In [1]: import numpy as np

In [2]: np.set_printoptions(suppress=True, linewidth=120)

In [3]: W0 = np.loadtxt("m.csv", delimiter=",")

In [4]: W0
Out[4]: 
array([[ 5.,  3., -6., -5.],
       [-2.,  0.,  6.,  5.],
       [ 8.,  6., -3., -2.],
       [-8., -6.,  0., -1.]])

In [5]: # rows and columns are dependent

In [6]: P = np.triu(np.array([[2, 0, 1, 2], [0, 2, 2, 3], [1, 0, 1, 2], [3, 3, 3, 2]]), 1) + np.eye(4)

In [7]: out = P @ W0 @ np.linalg.inv(P)

In [8]: print(P @ W0 - W0 @ P)
[[ -8.  -6. -14. -11.]
 [ -8.  -6.  -4. -15.]
 [-16. -12. -20. -30.]
 [  0.   0.  20.  34.]]

In [9]: data = np.loadtxt("data.csv", delimiter=",")

In [10]: data
Out[10]: 
array([[ 3.,  0.,  3.,  1., -1.],
       [-1.,  3.,  0.,  3.,  1.],
       [ 1., -1.,  3.,  0.,  3.],
       [ 3.,  1., -1.,  3.,  0.],
       [ 0.,  3.,  1., -1.,  3.]])

In [11]: rng = np.random.default_rng(65)

In [12]: idx = rng.permutation(5)

In [13]: idx
Out[13]: array([2, 1, 4, 3, 0])

In [14]: out = data[idx][:, idx]

In [15]: np.trace(out)
Out[15]: np.float64(15.0)

In [16]: np.round(np.sort(np.abs(np.linalg.eigvals(out))), 2)
Out[16]: array([2.2 , 2.2 , 5.21, 5.21, 6.  ])

In [17]: np.allclose(out, data)
Out[17]: False

In [18]: out
Out[18]: 
array([[ 3., -1.,  3.,  0.,  1.],
       [ 0.,  3.,  1.,  3., -1.],
       [ 1.,  3.,  3., -1.,  0.],
       [-1.,  1.,  0.,  3.,  3.],
       [ 3.,  0., -1.,  1.,  3.]])

In [19]: left, s, Vt = np.linalg.svd(data, full_matrices=False)

In [20]: print(left.shape, s.shape, Vt.shape)
(5, 5) (5,) (5, 5)

In [21]: np.round(left.T @ data @ Vt.T, 2) + 0
Out[21]: 
array([[6.  , 0.  , 0.  , 0.  , 0.  ],
       [0.  , 5.21, 0.  , 0.  , 0.  ],
       [0.  , 0.  , 5.21, 0.  , 0.  ],
       [0.  , 0.  , 0.  , 2.2 , 0.  ],
       [0.  , 0.  , 0.  , 0.  , 2.2 ]])

In [22]: np.sqrt((s ** 2).sum()), round(np.linalg.norm(data), 2)
Out[22]: (np.float64(10.0), np.float64(10.0))

In [23]: np.round(s / s[0], 2)
Out[23]: array([1.  , 0.87, 0.87, 0.37, 0.37])

In [24]: x = np.array([-9, -3, -3, 6, -2])

In [25]: y = data @ x

In [26]: y
Out[26]: array([-28.,  16., -21.,  -9., -24.])

In [27]: print(np.round(np.linalg.solve(data, data[:, 3]), 2) + 0)
[0. 0. 0. 1. 0.]

In [28]: print(np.round(np.linalg.solve(data, y + data[:, 2]), 2))
[-9. -3. -2.  6. -2.]

In [29]: np.round(np.linalg.solve(data, 3 * y), 2)
Out[29]: array([-27.,  -9.,  -9.,  18.,  -6.])

In [30]: np.round(np.linalg.solve(data.T, data[1]), 2) + 0
Out[30]: array([0., 1., 0., 0., 0.])

In [31]: np.argsort(-np.linalg.norm(W0, axis=0).round(6), kind="stable")[:3]
Out[31]: array([0, 1, 2])

In [32]: np.linalg.matrix_rank(W0, rtol=0.1)
Out[32]: np.int64(2)

In [33]: [round(float(x), 2) for x in np.linalg.svd(W0, compute_uv=False)[:3]]
Out[33]: [16.95, 9.29, 0.57]

In [34]: E = np.load("arr.npy")

In [35]: print(E)
[[-0.69  0.93  0.97 -0.8 ]
 [ 0.74 -0.89 -0.66  0.71]
 [ 0.35 -0.82 -0.98  0.69]
 [-0.85  0.95  0.67 -0.79]
 [-0.04  0.39  0.82 -0.31]
 [ 0.08  0.23  0.78 -0.21]
 [-0.08  0.77  0.99 -0.67]
 [-0.54  0.26 -0.91 -0.04]
 [-0.82  0.98  0.99 -0.9 ]
 [-0.64  0.57 -0.73 -0.29]
 [-0.31  0.75  0.95 -0.6 ]
 [-0.99  1.    1.   -1.  ]
 [-0.69  0.9   0.88 -0.74]
 [-0.31  0.33 -0.18 -0.18]
 [-0.51  0.98  1.   -0.94]]

In [36]: P = E @ np.linalg.solve(E.T @ E, E.T)

In [37]: np.round(P @ E[:, 0], 2)
Out[37]: array([-0.69,  0.74,  0.35, -0.85, -0.04,  0.08, -0.08, -0.54, -0.82, -0.64, -0.31, -0.99, -0.69, -0.31, -0.51])

In [38]: x = np.array([-1, 0, 3, 2])

In [39]: y = E @ x

In [40]: np.round(np.linalg.pinv(E) @ E, 2) + 0
Out[40]: 
array([[1., 0., 0., 0.],
       [0., 1., 0., 0.],
       [0., 0., 1., 0.],
       [0., 0., 0., 1.]])

In [41]: y = y + 0.05 * rng.normal(size=15)

In [42]: y.round(2)
Out[42]: array([ 2.13, -1.24, -1.99,  1.25,  1.84,  1.84,  1.72, -2.33,  2.  , -2.1 ,  2.05,  1.99,  1.91, -0.6 ,  1.56])

In [43]: b, *_ = np.linalg.lstsq(E, y)

In [44]: b.round(2)
Out[44]: array([-1.03,  0.19,  3.08,  2.31])

In [45]: [round(float(np.linalg.norm(np.linalg.solve(E.T @ E + lam * np.eye(4), E.T @ y))), 2) for lam in (0, 1, 10, 100)]
Out[45]: [3.99, 1.89, 0.98, 0.25]

In [46]: b.round()
Out[46]: array([-1.,  0.,  3.,  2.])
